$ python -q
>>> import numpy as np
>>> from numpy import linalg as LA
>>> np.set_printoptions(suppress=True, linewidth=200)
>>> def tidy(a):
...     return np.round(a, 2) + 0
... 
>>> E = np.array([[-0.1, 0.9, 1.3, -2.7, 1.2, 0.2, -0.1, -1.2],
...     [-1.5, 2.7, 1.1, -0.3, 0.0, 0.3, 1.3, 0.4],
...     [-1.1, 1.9, -2.6, -1.2, -0.3, 0.3, 0.0, 0.8]])
>>> E[:, 7] *= 20
>>> E
array([[ -0.1,   0.9,   1.3,  -2.7,   1.2,   0.2,  -0.1, -24. ],
       [ -1.5,   2.7,   1.1,  -0.3,   0. ,   0.3,   1.3,   8. ],
       [ -1.1,   1.9,  -2.6,  -1.2,  -0.3,   0.3,   0. ,  16. ]])
>>> r0 = np.array([2, 2])
>>> tidy(np.polyval(r0, E[2]))
array([-0.2,  5.8, -3.2, -0.4,  1.4,  2.6,  2. , 34. ])
>>> tidy(np.array([np.convolve(row, r0, "same") for row in E]))
array([[ -0.2,   1.6,   4.4,  -2.8,  -3. ,   2.8,   0.2, -48.2],
       [ -3. ,   2.4,   7.6,   1.6,  -0.6,   0.6,   3.2,  18.6],
       [ -2.2,   1.6,  -1.4,  -7.6,  -3. ,   0. ,   0.6,  32. ]])
>>> vec = np.array([3, 4, 2, 3, -5, 3, -2, -5])
>>> h = np.maximum(E @ vec, 0)
>>> np.flatnonzero(h > 1e-9)
array([0])
>>> np.tanh(E @ vec)
array([ 1., -1., -1.])
>>> h
array([112.6,   0. ,   0. ])
>>> other = E / np.sqrt((E ** 2).mean(axis=1, keepdims=True))
>>> tidy(other[2])
array([-0.19,  0.33, -0.45, -0.21, -0.05,  0.05,  0.  ,  2.76])
>>> LA.matrix_rank(E - E.mean(axis=1, keepdims=True))
np.int64(3)
>>> other = E / LA.norm(E, axis=1, keepdims=True)
>>> G = other @ other.T
>>> tidy(G[0])
array([ 1.  , -0.88, -0.96])
>>> np.argwhere(np.triu(np.abs(G) > 0.95, 1))
array([[0, 2]])
>>> G = E.T @ E
>>> np.trace(G), (E ** 2).sum()
(np.float64(933.11), np.float64(933.11))
>>> np.allclose(G, G.T)
True
>>> (E @ E.T).shape
(3, 3)
>>> tidy(LA.svd(E, compute_uv=False) ** 2)
array([905.97,  19.53,   7.61])
>>> tidy(np.diag(G))
array([  3.47,  11.71,   9.66,   8.82,   1.53,   0.22,   1.7 , 896.  ])
